$ python -q
>>> import numpy as np
>>> np.set_printoptions(suppress=True, linewidth=140)
>>> tidy = lambda a: np.round(a, 3) + 0
>>> E = np.load("run2.npy")
>>> tidy(E)
array([[ 1.494,  0.02 , -0.033,  0.599, -0.408, -0.181, -0.088, -0.047,  0.094,  0.295,  0.204, -0.06 ],
       [ 0.02 ,  0.807,  0.309,  0.063, -0.196, -0.012,  0.37 ,  0.479, -0.109, -0.499,  0.035,  0.005],
       [-0.033,  0.309,  0.924, -0.114, -0.457,  0.304,  0.299,  0.078, -0.01 ,  0.249, -0.581,  0.007],
       [ 0.599,  0.063, -0.114,  0.934,  0.162, -0.281,  0.226, -0.136,  0.148, -0.412, -0.27 ,  0.283],
       [-0.408, -0.196, -0.457,  0.162,  0.73 , -0.228, -0.344,  0.133,  0.232, -0.285, -0.1  ,  0.275],
       [-0.181, -0.012,  0.304, -0.281, -0.228,  0.21 ,  0.097, -0.044,  0.004,  0.188, -0.066, -0.234],
       [-0.088,  0.37 ,  0.299,  0.226, -0.344,  0.097,  0.694, -0.136, -0.153, -0.453, -0.073, -0.173],
       [-0.047,  0.479,  0.078, -0.136,  0.133, -0.044, -0.136,  0.593,  0.156, -0.228,  0.107, -0.072],
       [ 0.094, -0.109, -0.01 ,  0.148,  0.232,  0.004, -0.153,  0.156,  0.521, -0.072, -0.033, -0.415],
       [ 0.295, -0.499,  0.249, -0.412, -0.285,  0.188, -0.453, -0.228, -0.072,  0.988, -0.146,  0.096],
       [ 0.204,  0.035, -0.581, -0.27 , -0.1  , -0.066, -0.073,  0.107, -0.033, -0.146,  0.915, -0.578],
       [-0.06 ,  0.005,  0.007,  0.283,  0.275, -0.234, -0.173, -0.072, -0.415,  0.096, -0.578,  1.19 ]])
>>> np.argsort(-np.linalg.norm(E, axis=0).round(6), kind="stable")[:3]
array([ 0, 11,  9])
>>> tidy(np.linalg.norm(E, 2) / np.linalg.norm(E))
np.float64(0.471)
>>> np.linalg.matrix_rank(E, rtol=0.1)
np.int64(6)
>>> np.linalg.cond(E) > 100
np.True_
>>> r0, r1 = E[9], E[3]
>>> print(tidy(r0 @ r0))
1.954
>>> p = (r0 @ r1) / (r0 @ r0) * r0
>>> print(np.linalg.matrix_rank(np.outer(r0, r1)))
1
>>> print(tidy(np.linalg.norm(r0 + r1) ** 2 + np.linalg.norm(r0 - r1) ** 2))
7.441
>>> tidy((r1 - p) @ r0)
np.float64(0.0)
>>> tidy(p)
array([-0.119,  0.201, -0.101,  0.166,  0.115, -0.076,  0.183,  0.092,  0.029, -0.399,  0.059, -0.039])
>>> F = np.loadtxt("w.csv", delimiter=",")
>>> F
array([[-2., -2.,  4., -4.,  0., -2., -4.,  2.,  2.,  0., -4.],
       [ 0.,  0.,  0.,  0.,  0.,  0.,  0.,  0.,  0.,  0.,  0.],
       [ 5.,  3.,  4.,  4.,  0.,  1.,  2.,  3.,  3.,  2.,  2.],
       [ 7.,  4.,  7.,  5.,  0.,  1.,  2.,  5.,  5.,  3.,  2.],
       [-2., -2.,  4., -4.,  0., -2., -4.,  2.,  2.,  0., -4.],
       [ 2.,  1.,  3.,  1.,  0.,  0.,  0.,  2.,  2.,  1.,  0.],
       [ 3.,  2.,  1.,  3.,  0.,  1.,  2.,  1.,  1.,  1.,  2.],
       [-6., -4., -2., -6.,  0., -2., -4., -2., -2., -2., -4.]])
>>> rank = np.linalg.matrix_rank(F)
>>> rank
np.int64(2)
>>> ns = np.linalg.svd(F)[2][rank:].T
>>> np.linalg.matrix_rank(F.T @ F), np.linalg.matrix_rank(F @ F.T)
(np.int64(2), np.int64(2))
